$ python -q
>>> import numpy as np
>>> np.set_printoptions(suppress=True, linewidth=140)
>>> W0 = np.array([[2, -1, 4, 2, -4, 4],
...     [0, 1, -4, 0, -3, -3],
...     [-4, -4, 5, 5, -3, -5],
...     [-4, 1, -2, 1, 1, -2],
...     [5, -4, -3, 1, -3, 1],
...     [-4, -5, -2, -2, 5, 4]])
>>> W0[-1] = W0[0] + 4 * W0[1]
>>> W0
array([[  2,  -1,   4,   2,  -4,   4],
       [  0,   1,  -4,   0,  -3,  -3],
       [ -4,  -4,   5,   5,  -3,  -5],
       [ -4,   1,  -2,   1,   1,  -2],
       [  5,  -4,  -3,   1,  -3,   1],
       [  2,   3, -12,   2, -16,  -8]])
>>> r = np.linalg.matrix_rank(W0)
>>> r
np.int64(5)
>>> null = np.linalg.svd(W0)[2][r:].T
>>> [int(np.linalg.matrix_rank(W0[:i])) for i in range(1, len(W0) + 1)]
[1, 2, 3, 4, 5, 5]
>>> np.allclose(W0 @ null, 0)
True
>>> B = W0 / np.linalg.norm(W0, axis=1, keepdims=True)
>>> gram = B @ B.T
>>> np.round(np.linalg.norm(B, axis=1), 2)
array([1., 1., 1., 1., 1., 1.])
>>> (gram - 2 * np.eye(6)).round(6).argmax(axis=1)
array([4, 5, 3, 1, 5, 1])
>>> gram[1].round(2) + 0
array([-0.38,  1.  ,  0.  ,  0.39,  0.3 ,  0.95])
>>> np.argwhere(np.triu(np.abs(gram) > 0.95, 1))
array([], shape=(0, 2), dtype=int64)
>>> x0 = np.array([-2, -1, 2, -2, 1, 0])
>>> h = np.maximum(W0 @ x0, 0)
>>> np.maximum(W0 @ (3 * x0), 0)
array([ 0,  0, 27,  6,  0,  0])
>>> W0.T @ h
array([-44, -34,  41,  47, -25, -49])
>>> u = np.array([-2, 1])
>>> np.correlate(W0[4], W0[3], "full")
array([-10,  13,   7, -19,  17, -22,   9,  20,  -9,  13,  -4])
>>> np.polyval(u, W0[4])
array([-9,  9,  7, -1,  7, -1])
>>> np.array([np.convolve(row, u, "same") for row in W0])
array([[ -4,   4,  -9,   0,  10, -12],
       [  0,  -2,   9,  -4,   6,   3],
       [  8,   4, -14,  -5,  11,   7],
       [  8,  -6,   5,  -4,  -1,   5],
       [-10,  13,   2,  -5,   7,  -5],
       [ -4,  -4,  27, -16,  34,   0]])
